>>> import numpy as np
>>> np.set_printoptions(precision=2, suppress=True, linewidth=120, legacy="1.25")
>>> m1 = np.loadtxt("mat.csv", delimiter=",")
>>> print(m1)
[[-1.  1.  1.  1.  1.]
 [ 1. -1.  1.  1.  1.]
 [ 1.  1. -1.  1.  1.]
 [ 1.  1.  1. -1.  1.]
 [ 1.  1.  1.  1. -1.]]
>>> out = np.linalg.inv(m1)
>>> np.round(m1 @ out, 2) + 0
array([[1., 0., 0., 0., 0.],
       [0., 1., 0., 0., 0.],
       [0., 0., 1., 0., 0.],
       [0., 0., 0., 1., 0.],
       [0., 0., 0., 0., 1.]])
>>> np.linalg.det(m1) * out
array([[-16.,   8.,   8.,   8.,   8.],
       [  8., -16.,   8.,   8.,   8.],
       [  8.,   8., -16.,   8.,   8.],
       [  8.,   8.,   8., -16.,   8.],
       [  8.,   8.,   8.,   8., -16.]])
>>> round(float(np.linalg.cond(m1)), 2)
1.5
>>> data = np.load("sample11.npy")
>>> data
array([[ 0.33, 11.93, 10.38],
       [ 1.24,  8.34,  9.05],
       [-0.8 ,  8.78, 10.31],
       [ 1.32, 10.2 ,  9.92],
       [-1.21, 10.72,  9.14],
       [ 1.6 ,  9.68,  8.98],
       [-0.14, 10.11, 11.07],
       [ 0.48, 11.08, 10.39],
       [ 2.15, 10.25,  9.34],
       [-0.62, 11.01, 10.33],
       [-0.21, 10.14,  9.29],
       [ 0.04, 10.37, 11.54],
       [ 0.75,  8.6 ,  8.9 ],
       [-0.28, 10.02, 11.18],
       [-0.66, 10.27, 10.51],
       [-0.21,  9.07, 10.88],
       [-1.42,  9.46, 10.73]])
>>> Ac = data - data.mean(axis=0)
>>> vecs = np.linalg.svd(Ac)[2][:1]
>>> out = Ac - Ac @ vecs.T @ vecs
>>> print(np.round(np.linalg.norm(out) / np.linalg.norm(Ac), 2))
0.69
>>> np.linalg.norm(out, axis=1).round(6).argmax()
0
